$ python -q
>>> import numpy as np
>>> import numpy.linalg as la
>>> np.set_printoptions(suppress=True, linewidth=200)
>>> def rd(a):
...     return np.round(a, 2) + 0
... 
>>> A = np.load("run18.npy")
>>> A
array([[ 1,  0, -2,  0,  2,  0],
       [ 0,  2,  0,  0,  0, -2],
       [ 1,  0, -2,  0,  1,  0],
       [ 0,  1,  0,  0,  0,  2],
       [ 2,  0,  1,  0, -2,  0],
       [ 0, -2,  0, -1,  0,  1]])
>>> r0 = np.array([0, 5, -3, 3, -5, -2])
>>> B = A + np.outer(r0, np.eye(6)[2])
>>> la.matrix_rank(B - A)
np.int64(1)
>>> B
array([[ 1.,  0., -2.,  0.,  2.,  0.],
       [ 0.,  2.,  5.,  0.,  0., -2.],
       [ 1.,  0., -5.,  0.,  1.,  0.],
       [ 0.,  1.,  3.,  0.,  0.,  2.],
       [ 2.,  0., -4.,  0., -2.,  0.],
       [ 0., -2., -2., -1.,  0.,  1.]])
>>> la.matrix_rank(la.inv(B) - la.inv(A), tol=1e-8)
np.int64(1)
>>> C2 = B.T @ B
>>> np.trace(C2), (B ** 2).sum()
(np.float64(117.0), np.float64(117.0))
>>> (B @ B.T).shape
(6, 6)
>>> rd(la.svd(B, compute_uv=False) ** 2)
array([89.91, 11.21,  9.17,  5.23,  1.29,  0.19])
>>> B = A / np.sqrt((A ** 2).mean(axis=1, keepdims=True))
>>> la.matrix_rank(B) == la.matrix_rank(A)
np.True_
>>> la.matrix_rank(A - A.mean(axis=1, keepdims=True))
np.int64(5)
>>> rd(la.norm(B, axis=1))
array([2.45, 2.45, 2.45, 2.45, 2.45, 2.45])
>>> B[2]
array([ 1.,  0., -2.,  0.,  1.,  0.])
>>> rd(A - A.mean(axis=1, keepdims=True))
array([[ 0.83, -0.17, -2.17, -0.17,  1.83, -0.17],
       [ 0.  ,  2.  ,  0.  ,  0.  ,  0.  , -2.  ],
       [ 1.  ,  0.  , -2.  ,  0.  ,  1.  ,  0.  ],
       [-0.5 ,  0.5 , -0.5 , -0.5 , -0.5 ,  1.5 ],
       [ 1.83, -0.17,  0.83, -0.17, -2.17, -0.17],
       [ 0.33, -1.67,  0.33, -0.67,  0.33,  1.33]])
>>> vec = np.array([-5, -7, -6, -9, -5, -2])
>>> h = np.maximum(A @ vec, 0)
>>> A.T @ h
array([  2, -42,  -4, -21,   2,  21])
>>> np.maximum(A @ (3 * vec), 0)
array([ 0,  0,  6,  0,  0, 63])
>>> rng = np.random.default_rng(76)
>>> z = rng.permutation(6)
>>> B = A[:, z] * rng.choice([-1, 1], 6)
>>> B
array([[ 2, -2,  0,  0,  0, -1],
       [ 0,  0,  2, -2,  0,  0],
       [ 1, -2,  0,  0,  0, -1],
       [ 0,  0, -2, -1,  0,  0],
       [-2,  1,  0,  0,  0, -2],
       [ 0,  0, -1,  2,  1,  0]])
>>> left, _, VT = la.svd(A.T @ B)
>>> rd(left @ VT)
array([[ 0.,  0.,  0.,  0.,  0., -1.],
       [ 0.,  0.,  0., -1.,  0.,  0.],
       [ 0.,  1.,  0.,  0.,  0.,  0.],
       [ 0.,  0.,  0.,  0., -1.,  0.],
       [ 1.,  0.,  0.,  0.,  0.,  0.],
       [ 0.,  0., -1.,  0.,  0.,  0.]])
